$ python3 -q
>>> import numpy as np
>>> from numpy import linalg as LA
>>> np.set_printoptions(suppress=True, linewidth=140)
>>> def rd(a):
...     return np.round(a, 2) + 0
... 
>>> O, _ = LA.qr(np.array([[0.1, -0.4, -0.7, 0.5],
...     [-1.2, 0.6, 0.4, 1.1],
...     [0.1, 0.6, 1.2, 1.3],
...     [-2.0, 0.8, -0.4, -0.3]]))
>>> F = 5 * O
>>> rd(F)
array([[-0.21, -2.41,  0.12,  4.37],
       [ 2.57,  0.64, -4.2 ,  0.59],
       [-0.21,  4.32,  0.85,  2.35],
       [ 4.28, -0.29,  2.57, -0.02]])
>>> proj = np.triu(np.array([[-1, 1, 1, -3], [2, 2, 2, -3], [-3, 0, -1, 3], [-3, 2, 0, -2]]), 1) + np.eye(4)
>>> B = proj @ F @ LA.inv(proj)
>>> rd(np.poly(B))
array([   1.  ,   -1.26,    0.  ,   31.48, -625.  ])
>>> rd(LA.det(B))
np.float64(-625.0)
>>> O = F.astype(float).copy()
>>> for j in range(4):
...     O[:, j] -= O[:, :j] @ (O[:, :j].T @ O[:, j])
...     O[:, j] /= LA.norm(O[:, j])
... 
>>> rd(O.T @ O)
array([[1., 0., 0., 0.],
       [0., 1., 0., 0.],
       [0., 0., 1., 0.],
       [0., 0., 0., 1.]])
>>> E = np.loadtxt("test13.csv", delimiter=",")
>>> print(E)
[[ 0. -4. -1.]
 [ 4.  0. -3.]
 [ 1.  3.  0.]]
>>> print(rd(E @ LA.pinv(E) @ E))
[[ 0. -4. -1.]
 [ 4.  0. -3.]
 [ 1.  3.  0.]]
>>> rd(np.trace(LA.pinv(E) @ E))
np.float64(2.0)
>>> print(rd(LA.norm(E, 2) / LA.norm(E)))
0.71
>>> arr = np.load("x.npy")
>>> print(rd(arr))
[[0.35 0.   0.31 0.35]
 [0.1  0.33 0.3  0.27]
 [0.32 0.36 0.27 0.05]
 [0.4  0.05 0.05 0.5 ]]
>>> proj = np.triu(np.array([[0, -4, -4, -3], [-4, -2, -3, -1], [3, -4, -3, 1], [-2, 2, -2, -5]]), 1) + np.eye(4)
>>> B = proj @ arr @ LA.inv(proj)
>>> LA.matrix_rank(B)
np.int64(4)
>>> print(rd(proj @ arr - arr @ proj))
[[-2.87 -1.55 -1.06 -2.02]
 [-1.35 -0.74  0.53 -0.3 ]
 [ 0.4   1.32  2.41  1.55]
 [ 0.    1.6   1.75  1.2 ]]
>>> vals, evecs = LA.eig(arr)
>>> rd(np.sort(LA.eigvals(arr @ arr)))
array([0.04, 0.05, 0.19, 1.  ])
>>> print(rd(np.sort(LA.eigvals(LA.inv(arr)))))
[-4.91  1.    2.32  4.43]
>>> print(rd(np.prod(vals)))
-0.02
>>> rd(LA.det(arr[::-1]))
np.float64(-0.02)
>>> rd(LA.det(2 * arr)), rd(LA.det(arr))
(np.float64(-0.32), np.float64(-0.02))
>>> rd(LA.eigvals(arr).sum().real)
np.float64(1.45)
>>> rd(np.poly(arr))
array([ 1.  , -1.45,  0.42,  0.06, -0.02])
>>> rd(np.einsum("ii->", arr))
np.float64(1.45)
>>> rd(np.kron(np.eye(2, dtype=int), arr))
array([[0.35, 0.  , 0.31, 0.35, 0.  , 0.  , 0.  , 0.  ],
       [0.1 , 0.33, 0.3 , 0.27, 0.  , 0.  , 0.  , 0.  ],
       [0.32, 0.36, 0.27, 0.05, 0.  , 0.  , 0.  , 0.  ],
       [0.4 , 0.05, 0.05, 0.5 , 0.  , 0.  , 0.  , 0.  ],
       [0.  , 0.  , 0.  , 0.  , 0.35, 0.  , 0.31, 0.35],
       [0.  , 0.  , 0.  , 0.  , 0.1 , 0.33, 0.3 , 0.27],
       [0.  , 0.  , 0.  , 0.  , 0.32, 0.36, 0.27, 0.05],
       [0.  , 0.  , 0.  , 0.  , 0.4 , 0.05, 0.05, 0.5 ]])
>>> rng = np.random.default_rng(95222)
>>> labels = rng.permutation(4)
>>> labels
array([3, 2, 1, 0])
>>> B = arr[labels][:, labels]
>>> rd(np.sort(np.abs(LA.eigvals(B))))
array([0.2 , 0.23, 0.43, 1.  ])
>>> np.allclose(B, arr)
False
>>> rd(np.diag(B))
array([0.5 , 0.27, 0.33, 0.35])
>>> rd(LA.det(B)), rd(LA.det(arr[labels]))
(np.float64(-0.02), np.float64(-0.02))
>>> rd(B)
array([[0.5 , 0.05, 0.05, 0.4 ],
       [0.05, 0.27, 0.36, 0.32],
       [0.27, 0.3 , 0.33, 0.1 ],
       [0.35, 0.31, 0.  , 0.35]])
>>> data = np.array([[2, 4, 0], [2, 4, 0], [0, 0, 0]])
>>> # null space of dimension 2
>>> LA.cond(data) > 100
np.True_
>>> print(LA.matrix_rank(data, rtol=0.1))
1
>>> [round(float(x), 2) for x in LA.svd(data, compute_uv=False)[:3]]
[6.32, 0.0, 0.0]
>>> rd(LA.eigvals(data))
array([0., 6., 0.])
>>> rd(LA.det(2 * data)), rd(LA.det(data))
(np.float64(0.0), np.float64(0.0))
>>> np.einsum("ij,ji->", data, data)
np.int64(36)
>>> print(rd(LA.eigvals(data).sum().real))
6.0
>>> left, sig, Vh = LA.svd(data)
>>> print(np.argmax(sig[:-1] / (sig[1:] + 1e-6)) + 1)
1
>>> rd(sig)
array([6.32, 0.  , 0.  ])
>>> B = left[:, :1] @ np.diag(sig[:1]) @ Vh[:1]
>>> rd(LA.norm(data - B) / LA.norm(data))
np.float64(0.0)
>>> print(LA.matrix_rank(B))
1
>>> B = data[0, 0] * data[1:] - np.outer(data[1:, 0], data[0])
>>> B
array([[0, 0, 0],
       [0, 0, 0]])
>>> LA.matrix_rank(B), LA.matrix_rank(data)
(np.int64(0), np.int64(1))
>>> print(np.flatnonzero(~B.round(6).any(axis=1)))
[0 1]
>>> r0 = np.array([-4, 3, 3])
>>> np.convolve(data[1], r0)
array([ -8, -10,  18,  12,   0])
>>> print(np.polyval(r0, data[1]))
[ -7 -49   3]
>>> np.correlate(data[1], data[2], "full")
array([0, 0, 0, 0, 0])
>>> W0 = np.load("data.npy")
>>> rd(W0)
array([[-12.33,   3.76, -14.47,  -4.95],
       [-10.15,  -6.44, -14.29,  -7.16],
       [ 10.79,   4.63,  14.65,   6.89],
       [ -9.81,  -7.27, -14.08,  -7.26],
       [  4.82,  15.08,   9.8 ,   7.29],
       [ 11.69, -10.73,  11.94,   2.38],
       [ 12.19,  -1.89,  14.76,   5.48],
       [ 11.89,   0.24,  14.92,   6.02],
       [ 11.62,   1.57,  14.92,   6.32],
       [-12.25,   7.45, -13.44,  -3.71],
       [  2.89, -19.17,  -1.18,  -4.76],
       [-11.71,  -1.16, -14.93,  -6.23],
       [ -5.76, -14.04, -10.71,  -7.42],
       [  8.37, -17.02,   6.2 ,  -1.32],
       [-10.53,  -5.4 , -14.52,  -7.01],
       [-11.71,  10.69, -11.96,  -2.4 ]])
>>> cen = W0 - W0.mean(axis=0)
>>> evecs = LA.svd(cen)[2][:2]
>>> B = cen - cen @ evecs.T @ evecs
>>> rd(np.cov(cen @ evecs.T, rowvar=False))
array([[312.38,   0.  ],
       [  0.  , 103.89]])
>>> rd((cen @ evecs.T).std(axis=0))
array([17.11,  9.87])
>>> D = LA.norm(W0[:, None] - W0[None], axis=-1)
>>> (D + 1e9 * np.eye(16)).round(6).argmin(axis=1)
array([ 9,  3,  8,  1,  2,  6,  7,  8,  7, 15, 13, 14,  3,  5,  1,  9])
>>> rd(D[:5, :5])
array([[ 0.  , 10.66, 39.03, 11.55, 34.08],
       [10.66,  0.  , 39.95,  0.92, 38.43],
       [39.03, 39.95,  0.  , 39.9 , 12.98],
       [11.55,  0.92, 39.9 ,  0.  , 38.67],
       [34.08, 38.43, 12.98, 38.67,  0.  ]])
>>> np.flatnonzero(D[15] < D.mean() / 2)
array([ 0,  9, 15])
>>> LA.matrix_rank(D ** 2)
np.int64(3)
